>>> import numpy as np
>>> import numpy.linalg as la
>>> np.set_printoptions(precision=3, suppress=True, linewidth=200)
>>> m1 = np.load("run7.npy")
>>> print(m1)
[[ 0 -7  7  9  7 -6 -5  4  9]
 [-7  0 -7  7  9  7 -6 -5  4]
 [ 7 -7  0 -7  7  9  7 -6 -5]
 [ 9  7 -7  0 -7  7  9  7 -6]
 [ 7  9  7 -7  0 -7  7  9  7]
 [-6  7  9  7 -7  0 -7  7  9]
 [-5 -6  7  9  7 -7  0 -7  7]
 [ 4 -5 -6  7  9  7 -7  0 -7]
 [ 9  4 -5 -6  7  9  7 -7  0]]
>>> # symmetric, so the eigenvalues are real
>>> q, evecs = la.qr(m1[:, :4])[0], la.qr(m1[:, 4:])[0]
>>> sigma = la.svd(q.T @ evecs, compute_uv=False)
>>> print(sigma)
[0.978 0.928 0.697 0.678]
>>> print(np.degrees(np.arccos(sigma.clip(0, 1))))
[12.096 21.857 45.836 47.334]
>>> out = np.array([[1, 0],
...     [5, 4],
...     [4, 5],
...     [0, 2],
...     [3, 3],
...     [4, 0],
...     [3, 2],
...     [0, 5],
...     [1, 1]])
>>> print(np.einsum("ik,kj->ij", m1, out))
[[-16  65]
 [  6 -27]
 [ 45 -42]
 [ 44  19]
 [ 80 123]
 [ 32  96]
 [ -7  22]
 [-18 -30]
 [ 87 -21]]
>>> print(out.T @ m1.T)
[[-16   6  45  44  80  32  -7 -18  87]
 [ 65 -27 -42  19 123  96  22 -30 -21]]
>>> print(np.einsum("ik,kj->ji", m1, out))
[[-16   6  45  44  80  32  -7 -18  87]
 [ 65 -27 -42  19 123  96  22 -30 -21]]
>>> E = np.loadtxt("layer12.csv", delimiter=",")
>>> print(E)
[[-3.293  1.723  0.601  5.946  1.118  4.343  2.134  3.866 -3.295]
 [-3.063 -2.934 -3.329  2.01  -0.533  6.37   2.063 -3.559  3.016]
 [-1.203  1.816  5.28   1.986 -5.487  0.952 -5.686  0.195 -0.205]
 [-5.907  0.895  0.803  3.644 -6.366 -1.99   2.356 -0.572  0.17 ]
 [ 1.263  4.722 -1.108 -4.439  2.354 -4.51   3.47  -1.482  3.881]
 [-1.511  0.855 -6.847 -4.625 -3.278  2.335 -0.748  2.239 -2.635]
 [-4.94   0.114  3.925 -0.868  3.206  0.014 -1.384  5.828  3.642]
 [ 3.972 -0.831 -5.813  5.064  1.64   1.821 -3.306  0.787 -2.556]
 [-1.843 -2.939  3.045  3.119  2.513 -3.48   2.955 -6.353 -1.202]
 [ 0.031 -1.18  -0.487  0.41  -2.128  5.037  3.333 -7.497  1.   ]
 [-3.859 -3.202  6.728 -3.618 -0.028 -1.02   0.805  3.552 -1.48 ]
 [-5.545  1.958  1.764 -3.044 -1.76  -6.368  0.003 -1.312  2.771]
 [ 4.424 -4.772  2.879 -2.06  -4.934  1.581  1.177 -3.223 -2.552]
 [-3.994 -2.698  0.941  2.721  4.435 -6.191 -1.813 -0.824  2.552]
 [-2.204  3.13  -2.828  2.184  1.164 -4.606  3.736 -4.008  4.471]
 [ 3.18  -1.429 -4.891 -4.143 -4.383  2.393  0.557 -3.559  2.974]
 [-1.166 -4.941  1.276  2.244 -1.028 -4.324  0.457 -2.928  6.247]
 [-7.504 -1.031 -3.304  0.085 -2.004  3.108 -3.568 -2.121  0.898]]
>>> out = E / la.norm(E, axis=1, keepdims=True)
>>> C2 = out @ out.T
>>> print((C2 - 2 * np.eye(18)).round(6).argmax(axis=1))
[ 3  9  3 11 14 15 10  0 13  1  6 14  9 16  4  9 13  1]
>>> print(la.norm(out, axis=1))
[1. 1. 1. 1. 1. 1. 1. 1. 1. 1. 1. 1. 1. 1. 1. 1. 1. 1.]
>>> print(np.argwhere(np.triu(np.abs(C2) > 0.95, 1)))
[]
>>> x = np.array([2, 1, -4, 0, -5, -1, 1, 3, 1])
>>> target = E @ x
>>> c, lr = np.zeros(9), 1 / la.norm(E, 2) ** 2
>>> for i in range(6):
...     c -= lr * E.T @ (E @ c - target)
...     if i % 1 == 0: print(i, round(la.norm(E @ c - target), 3))
... 
0 48.09
1 35.933
2 29.113
3 24.612
4 21.277
5 18.628
>>> print(np.round(la.cond(E), 3))
3.113
>>> print(c)
[ 1.483  1.68  -3.48  -0.81  -3.713 -0.349 -0.032  1.536  0.351]
>>> J = np.loadtxt("out3.csv", delimiter=",")
>>> print(J)
[[3. 1. 1. 1. 1. 1. 1. 1. 1. 1. 1.]
 [1. 3. 1. 1. 1. 1. 1. 1. 1. 1. 1.]
 [1. 1. 3. 1. 1. 1. 1. 1. 1. 1. 1.]
 [1. 1. 1. 3. 1. 1. 1. 1. 1. 1. 1.]
 [1. 1. 1. 1. 3. 1. 1. 1. 1. 1. 1.]
 [1. 1. 1. 1. 1. 3. 1. 1. 1. 1. 1.]
 [1. 1. 1. 1. 1. 1. 3. 1. 1. 1. 1.]
 [1. 1. 1. 1. 1. 1. 1. 3. 1. 1. 1.]
 [1. 1. 1. 1. 1. 1. 1. 1. 3. 1. 1.]
 [1. 1. 1. 1. 1. 1. 1. 1. 1. 3. 1.]
 [1. 1. 1. 1. 1. 1. 1. 1. 1. 1. 3.]]
>>> x = np.ones(11)
>>> for _ in range(4):
...     x = J @ x
...     x /= la.norm(x)
...     print(round(x @ J @ x, 3))
... 
13.0
13.0
13.0
13.0
>>> print(round(la.eigvalsh(J)[-1], 3))
13.0
>>> print(x)
[0.302 0.302 0.302 0.302 0.302 0.302 0.302 0.302 0.302 0.302 0.302]
>>> vals, evecs = la.eigh(J)
>>> print(np.round(vals.sum(), 3), np.trace(J))
33.0 33.0
>>> print(vals)
[ 2.  2.  2.  2.  2.  2.  2.  2.  2.  2. 13.]
>>> print(la.eigvalsh(J @ J))
[  4.   4.   4.   4.   4.   4.   4.   4.   4.   4. 169.]
>>> print(evecs @ np.diag(vals) @ evecs.T)
[[3. 1. 1. 1. 1. 1. 1. 1. 1. 1. 1.]
 [1. 3. 1. 1. 1. 1. 1. 1. 1. 1. 1.]
 [1. 1. 3. 1. 1. 1. 1. 1. 1. 1. 1.]
 [1. 1. 1. 3. 1. 1. 1. 1. 1. 1. 1.]
 [1. 1. 1. 1. 3. 1. 1. 1. 1. 1. 1.]
 [1. 1. 1. 1. 1. 3. 1. 1. 1. 1. 1.]
 [1. 1. 1. 1. 1. 1. 3. 1. 1. 1. 1.]
 [1. 1. 1. 1. 1. 1. 1. 3. 1. 1. 1.]
 [1. 1. 1. 1. 1. 1. 1. 1. 3. 1. 1.]
 [1. 1. 1. 1. 1. 1. 1. 1. 1. 3. 1.]
 [1. 1. 1. 1. 1. 1. 1. 1. 1. 1. 3.]]
>>> print(np.abs(evecs[:, -1]))
[0.302 0.302 0.302 0.302 0.302 0.302 0.302 0.302 0.302 0.302 0.302]
>>> out = J[0, 0] * J[1:] - np.outer(J[1:, 0], J[0])
>>> print(out)
[[0. 8. 2. 2. 2. 2. 2. 2. 2. 2. 2.]
 [0. 2. 8. 2. 2. 2. 2. 2. 2. 2. 2.]
 [0. 2. 2. 8. 2. 2. 2. 2. 2. 2. 2.]
 [0. 2. 2. 2. 8. 2. 2. 2. 2. 2. 2.]
 [0. 2. 2. 2. 2. 8. 2. 2. 2. 2. 2.]
 [0. 2. 2. 2. 2. 2. 8. 2. 2. 2. 2.]
 [0. 2. 2. 2. 2. 2. 2. 8. 2. 2. 2.]
 [0. 2. 2. 2. 2. 2. 2. 2. 8. 2. 2.]
 [0. 2. 2. 2. 2. 2. 2. 2. 2. 8. 2.]
 [0. 2. 2. 2. 2. 2. 2. 2. 2. 2. 8.]]
>>> print(la.matrix_rank(out), la.matrix_rank(J))
10 11
>>> r0 = np.array([3, 2])
>>> print(np.correlate(out[2], out[9], "full"))
[ 0. 16. 20. 72. 40. 44. 48. 52. 56. 60. 64. 48. 44. 28. 24. 20. 16. 12.  8.  4.  0.]
>>> print(np.polyval(r0, out[2]))
[ 2.  8.  8. 26.  8.  8.  8.  8.  8.  8.  8.]
>>> print(np.cross(out[2, :3], out[9, :3]))
[0. 0. 0.]
>>> vals, evecs = la.eigh(J)
>>> x = np.array([2, 2, -1, 3, 1, -3, -2, -1, -1, -2, -2])
>>> print(round(x @ J @ x / (x @ x), 3), round(vals[0], 3), np.round(vals[-1], 3))
2.381 2.0 13.0
>>> print(x @ J @ x)
100.0
>>> print((np.sign(evecs[:, -1].round(6)) == np.sign(evecs[0, -1].round(6))).astype(int))
[1 1 1 1 1 1 1 1 1 1 1]
>>> print(la.eigvalsh(J[1:, 1:]))
[ 2.  2.  2.  2.  2.  2.  2.  2.  2. 12.]
>>> M = np.load("mat.npy")
>>> print(M)
[[5. 1. 1. 1. 1. 1. 1. 1.]
 [1. 5. 1. 1. 1. 1. 1. 1.]
 [1. 1. 5. 1. 1. 1. 1. 1.]
 [1. 1. 1. 5. 1. 1. 1. 1.]
 [1. 1. 1. 1. 5. 1. 1. 1.]
 [1. 1. 1. 1. 1. 5. 1. 1.]
 [1. 1. 1. 1. 1. 1. 5. 1.]
 [1. 1. 1. 1. 1. 1. 1. 5.]]
>>> L = la.cholesky(M)
>>> print(la.eigvalsh(M).min() > 0)
True
>>> print(np.diag(L) ** 2)
[5.    4.8   4.667 4.571 4.5   4.444 4.4   4.364]
>>> print(L @ L.T)
[[5. 1. 1. 1. 1. 1. 1. 1.]
 [1. 5. 1. 1. 1. 1. 1. 1.]
 [1. 1. 5. 1. 1. 1. 1. 1.]
 [1. 1. 1. 5. 1. 1. 1. 1.]
 [1. 1. 1. 1. 5. 1. 1. 1.]
 [1. 1. 1. 1. 1. 5. 1. 1.]
 [1. 1. 1. 1. 1. 1. 5. 1.]
 [1. 1. 1. 1. 1. 1. 1. 5.]]
>>> print(round(np.prod(np.diag(L)) ** 2, 3), np.round(la.det(M), 3))
196608.0 196608.0
>>> A = np.load("w.npy")
>>> print(A)
[[-1 -1  2  0  0  1  0  0  2  0  1]
 [-1 30 -2 -2  2  2  0  2  0  1  2]
 [-1 -2 28  0  0  0 -2  2 -2  1  0]
 [ 1  0 -1  0  1  0 -2  1 -2 -1 -1]
 [ 1  1  2  1  9  1  2  2  0  2  0]
 [ 0  0  1 -1  1 28 -1 -2 -1  2 -2]
 [-1  0  1  1 -2  2 -2 -1 -2  2  0]
 [-1 -1 -2  2  2 -1  2 18 -2  1  1]
 [-1  2  2  2 -1 -2 -1  2  0  1  2]
 [ 0  1  2 -1  1  1  2 -1  0 11 -1]
 [-2  2  0  2  0 -1  1  0  1  1 12]]
>>> w1 = np.array([[0, -4, 0, 4, -4, 3],
...     [0, 4, 3, -3, 2, 3],
...     [-4, 1, -1, -2, -5, -1],
...     [-5, -3, -5, 4, -1, -5],
...     [3, 1, 5, 5, 0, -3],
...     [1, 4, 3, 5, -3, 4],
...     [-1, 2, 2, 1, -4, 1],
...     [1, 1, -3, 4, -4, -5],
...     [-5, 5, 4, -5, -4, -1],
...     [2, 4, 4, 3, -2, -1],
...     [5, -4, 5, 2, -2, 1]])
>>> c = np.array([-8, 0, -1, -6, 5, 2])
>>> H = np.maximum(A @ w1 + c, 0)
>>> print(la.matrix_rank(H))
6
>>> print(H)
[[  0  12  10   0   0   0]
 [ 32 136 125   0  61  94]
 [  0  16   0   0   0   0]
 [  5   0   0  12  22   0]
 [ 11  26  49  61   0   0]
 [ 22 124  90 131   0 121]
 [  0   1   0   2  13  10]
 [ 28   2   0  99   0   0]
 [  0   0   0   0   0   0]
 [  7  65  59  22   0   4]
 [ 37   0  62   6   0   0]]
>>> C = np.array([[0, 5], [8, 8], [8, 8], [7, 9], [2, 7], [8, 7]])
>>> print((H @ C).round(6).argmax(axis=1))
[0 1 0 1 1 1 1 1 0 1 1]
>>> print(H @ C)
[[ 176  176]
 [2962 3333]
 [ 128  128]
 [ 128  287]
 [1027 1204]
 [3597 3848]
 [ 128  187]
 [ 709 1047]
 [   0    0]
 [1178 1253]
 [ 538  735]]
>>> out = A / np.sqrt((A ** 2).mean(axis=1, keepdims=True))
>>> print(la.norm(out, axis=1))
[3.317 3.317 3.317 3.317 3.317 3.317 3.317 3.317 3.317 3.317 3.317]
>>> print(la.matrix_rank(A - A.mean(axis=1, keepdims=True)))
10
>>> print(la.matrix_rank(out) == la.matrix_rank(A))
True
>>> print(np.unravel_index(np.abs(A).argmax(), A.shape))
(np.int64(1), np.int64(1))
>>> print(round(la.norm(A), 3))
57.896
>>> print(A.shape)
(11, 11)
>>> x = np.array([-1, 3, 3, 2, 3, 3, 1, 0, -1, 3, 2])
>>> target = A @ x
>>> print(target)
[  7 100  82  -6  48  90  12   8  14  46  36]
>>> print(np.round(la.solve(A, target), 3) + 0)
[-1.  3.  3.  2.  3.  3.  1.  0. -1.  3.  2.]
>>> print(np.round(la.solve(A, target + A[:, 4]), 3) + 0)
[-1.  3.  3.  2.  4.  3.  1.  0. -1.  3.  2.]
>>> print(np.round(la.solve(A, A[:, 10]), 3) + 0)
[0. 0. 0. 0. 0. 0. 0. 0. 0. 0. 1.]
>>> data = np.load("data.npy")
>>> print(data)
[[ 2 -1 -1 -2  1  5  1 -2 -1]
 [-1 -6 -3  2  5  0 -2  1 -4]
 [-1 -3 -4  0  4  0 -2  1  4]
 [-2  2  0  4  1  2  1  3 -1]
 [ 1  5  4  1 -4 -2 -2  3  0]
 [ 5  0  0  2 -2  0 -5 -3  2]
 [ 1 -2 -2  1 -2 -5  6  4  2]
 [-2  1  1  3  3 -3  4  2 -6]
 [-1 -4  4 -1  0  2  2 -6 -6]]
>>> vals, evecs = la.eigh(data)
>>> x = np.array([2, 0, -2, -1, 3, 1, 0, 5, -3])
>>> print(la.eigvalsh(data[1:, 1:]))
[-13.538 -12.236  -5.235  -2.822   1.448   3.719   8.304  12.36 ]
>>> print(round(la.eigvalsh(data).min(), 3))
-14.187
